% ipython --no-banner

In [1]: import numpy as np

In [2]: from numpy import linalg as LA

In [3]: np.set_printoptions(precision=3, suppress=True, linewidth=200, legacy="1.25")

In [4]: tidy = lambda a: np.round(a, 3) + 0

In [5]: arr = np.load("out4.npy")

In [6]: arr
Out[6]: 
array([[ 1.,  2.,  0.,  0.],
       [ 4.,  0.,  0.,  0.],
       [ 0.,  0.,  2.,  3.],
       [ 0.,  0.,  3., -3.]])

In [7]: Q, Rm = LA.qr(arr)

In [8]: np.allclose(Rm.T @ Rm, arr.T @ arr)
Out[8]: True

In [9]: Q.shape, Rm.shape
Out[9]: ((4, 4), (4, 4))

In [10]: print(tidy(Q @ Rm))
[[ 1.  2.  0.  0.]
 [ 4.  0.  0.  0.]
 [ 0.  0.  2.  3.]
 [ 0.  0.  3. -3.]]

In [11]: tidy(Rm)
Out[11]: 
array([[-4.123, -0.485,  0.   ,  0.   ],
       [ 0.   , -1.94 ,  0.   ,  0.   ],
       [ 0.   ,  0.   , -3.606,  0.832],
       [ 0.   ,  0.   ,  0.   , -4.16 ]])

In [12]: tidy(Q)
Out[12]: 
array([[-0.243, -0.97 ,  0.   ,  0.   ],
       [-0.97 ,  0.243,  0.   ,  0.   ],
       [ 0.   ,  0.   , -0.555, -0.832],
       [ 0.   ,  0.   , -0.832,  0.555]])

In [13]: m1 = np.load("w.npy")

In [14]: tidy(m1)
Out[14]: 
array([[ 0.343, -0.569, -0.482,  0.482,  0.307],
       [-0.569,  0.507, -0.418,  0.418,  0.266],
       [-0.482, -0.418,  0.647,  0.353,  0.225],
       [ 0.482,  0.418,  0.353,  0.647, -0.225],
       [ 0.307,  0.266,  0.225, -0.225,  0.857]])

In [15]: # keeps lengths

In [16]: w, evecs = LA.eig(m1)

In [17]: tidy(np.prod(w))
Out[17]: -1.0

In [18]: print(tidy(np.sort(LA.eigvals(m1.T))))
[-1.  1.  1.  1.  1.]

In [19]: tidy(np.sort(LA.eigvals(m1 @ m1)))
Out[19]: array([1., 1., 1., 1., 1.])

In [20]: print(tidy(w))
[ 1. -1.  1.  1.  1.]
